$ ipython --no-banner

In [1]: import numpy as np

In [2]: import numpy.linalg as la

In [3]: np.set_printoptions(precision=2, suppress=True, linewidth=200)

In [4]: def rnd(a):
   ...:     return np.round(a, 2) + 0
   ...: 

In [5]: feats = np.array([[0.1, -0.5, -1.1, -0.1, -2.3],
   ...:     [0.63, 0.52, -0.07, 0.81, 0.2],
   ...:     [-1.4, -0.1, -0.1, -0.6, -1.1],
   ...:     [0.6, 0.5, -0.1, 0.9, 0.1],
   ...:     [-0.5, 2.0, 2.6, -1.2, 0.2],
   ...:     [1.3, -1.6, 0.0, -1.0, 1.6],
   ...:     [1.9, 0.5, -2.7, -0.1, -2.6],
   ...:     [-0.9, 0.6, 1.3, 1.1, -0.1]])

In [6]: other = feats / np.sqrt((feats ** 2).mean(axis=1, keepdims=True))

In [7]: print(la.matrix_rank(feats - feats.mean(axis=1, keepdims=True)))
4

In [8]: r0, g = feats[2], feats[5]

In [9]: print(r0 @ r0)
3.55

In [10]: pr = (r0 @ g) / (r0 @ r0) * r0

In [11]: print(rnd(la.norm(r0 + g) ** 2 + la.norm(r0 - g) ** 2))
22.72

In [12]: print(la.matrix_rank(np.outer(r0, g)))
1

In [13]: x0 = np.array([2, -3, 0, -3, 1])

In [14]: target = feats @ x0

In [15]: print(rnd(la.pinv(feats) @ feats))
[[1. 0. 0. 0. 0.]
 [0. 1. 0. 0. 0.]
 [0. 0. 1. 0. 0.]
 [0. 0. 0. 1. 0.]
 [0. 0. 0. 0. 1.]]

In [16]: rng = np.random.default_rng(3390)

In [17]: target = target + 0.3 * rng.normal(size=8)

In [18]: print(rnd(target))
[-0.73 -2.79 -1.71 -2.44 -3.13 11.69 -0.33 -7.04]

In [19]: b, *_ = la.lstsq(feats, target)

In [20]: print(rnd(feats.T @ (target - feats @ b)))
[0. 0. 0. 0. 0.]

In [21]: print(rnd(la.norm(target - feats @ b)))
0.53

In [22]: M = np.loadtxt("mat.csv", delimiter=",")

In [23]: print(M)
[[ 4. -2.  0.  0.]
 [-1.  0.  0.  0.]
 [ 0.  0.  4. -2.]
 [ 0.  0. -1.  0.]]

In [24]: print(np.kron(np.eye(2, dtype=int), M))
[[ 4. -2.  0.  0.  0. -0.  0.  0.]
 [-1.  0.  0.  0. -0.  0.  0.  0.]
 [ 0.  0.  4. -2.  0.  0.  0. -0.]
 [ 0.  0. -1.  0.  0.  0. -0.  0.]
 [ 0. -0.  0.  0.  4. -2.  0.  0.]
 [-0.  0.  0.  0. -1.  0.  0.  0.]
 [ 0.  0.  0. -0.  0.  0.  4. -2.]
 [ 0.  0. -0.  0.  0.  0. -1.  0.]]

In [25]: print(rnd(np.poly(M)))
[ 1. -8. 12. 16.  4.]

In [26]: Uu, sig, vt = la.svd(M)

In [27]: print(rnd(sig))
[4.56 4.56 0.44 0.44]

In [28]: other = Uu[:, :2] @ np.diag(sig[:2]) @ vt[:2]

In [29]: print(la.matrix_rank(other))
2

In [30]: print(rnd(la.norm(M - other, 2)), rnd(sig[2]))
0.44 0.44

In [31]: print(rnd(la.norm(M - other) / la.norm(M)))
0.1

In [32]: print(rnd(other))
[[ 4.04 -1.92  0.    0.  ]
 [-0.82  0.39  0.    0.  ]
 [ 0.    0.    4.04 -1.92]
 [ 0.    0.   -0.82  0.39]]

In [33]: A = np.array([[6.0, 5.0, 5.0], [5.0, 6.0, 5.0], [5.0, 5.0, 6.0]])

In [34]: vals, evecs = la.eigh(A)

In [35]: x0 = np.array([2, 5, 2])

In [36]: print(np.abs(A).sum(axis=1).max(), rnd(np.abs(vals).max()))
16.0 16.0

In [37]: print(x0 @ A @ x0)
438.0

In [38]: print(la.matrix_rank(A, rtol=0.1))
1

In [39]: print(la.cond(A) > 100)
False

In [40]: print(round(np.log10(la.cond(A))))
1

In [41]: print(rnd(np.abs(la.svd(A)[2][-1])))
[0.   0.71 0.71]

In [42]: print(rnd(la.norm(A, 2) / la.norm(A)))
1.0

In [43]: print([round(float(x), 2) for x in la.svd(A, compute_uv=False)[:3]])
[16.0, 1.0, 1.0]

In [44]: print(np.argsort(-la.norm(A, axis=0).round(6), kind="stable")[:3])
[0 1 2]

In [45]: Lm = la.cholesky(A)

In [46]: print(la.eigvalsh(A).min() > 0)
True

In [47]: print(rnd(A / np.sqrt(np.outer(np.diag(A), np.diag(A)))))
[[1.   0.83 0.83]
 [0.83 1.   0.83]
 [0.83 0.83 1.  ]]

In [48]: print(rnd(Lm @ Lm.T))
[[6. 5. 5.]
 [5. 6. 5.]
 [5. 5. 6.]]

In [49]: C2 = A.T @ A

In [50]: print(np.diag(C2))
[86. 86. 86.]

In [51]: print(C2)
[[86. 85. 85.]
 [85. 86. 85.]
 [85. 85. 86.]]

In [52]: print(np.trace(C2), (A ** 2).sum())
258.0 258.0

In [53]: mat = np.load("arr.npy")

In [54]: print(mat)
[[1.   0.5  0.25 0.12 0.06 0.03 0.02]
 [0.5  1.   0.5  0.25 0.12 0.06 0.03]
 [0.25 0.5  1.   0.5  0.25 0.12 0.06]
 [0.12 0.25 0.5  1.   0.5  0.25 0.12]
 [0.06 0.12 0.25 0.5  1.   0.5  0.25]
 [0.03 0.06 0.12 0.25 0.5  1.   0.5 ]
 [0.02 0.03 0.06 0.12 0.25 0.5  1.  ]]

In [55]: C2 = mat.T @ mat

In [56]: print(rnd(np.trace(C2)), rnd((mat ** 2).sum()))
10.77 10.77

In [57]: print((mat @ mat.T).shape)
(7, 7)

In [58]: print(la.matrix_rank(C2))
7

In [59]: print(rnd(la.eigvalsh(C2)[::-1]))
[6.18 2.62 1.02 0.44 0.23 0.15 0.12]
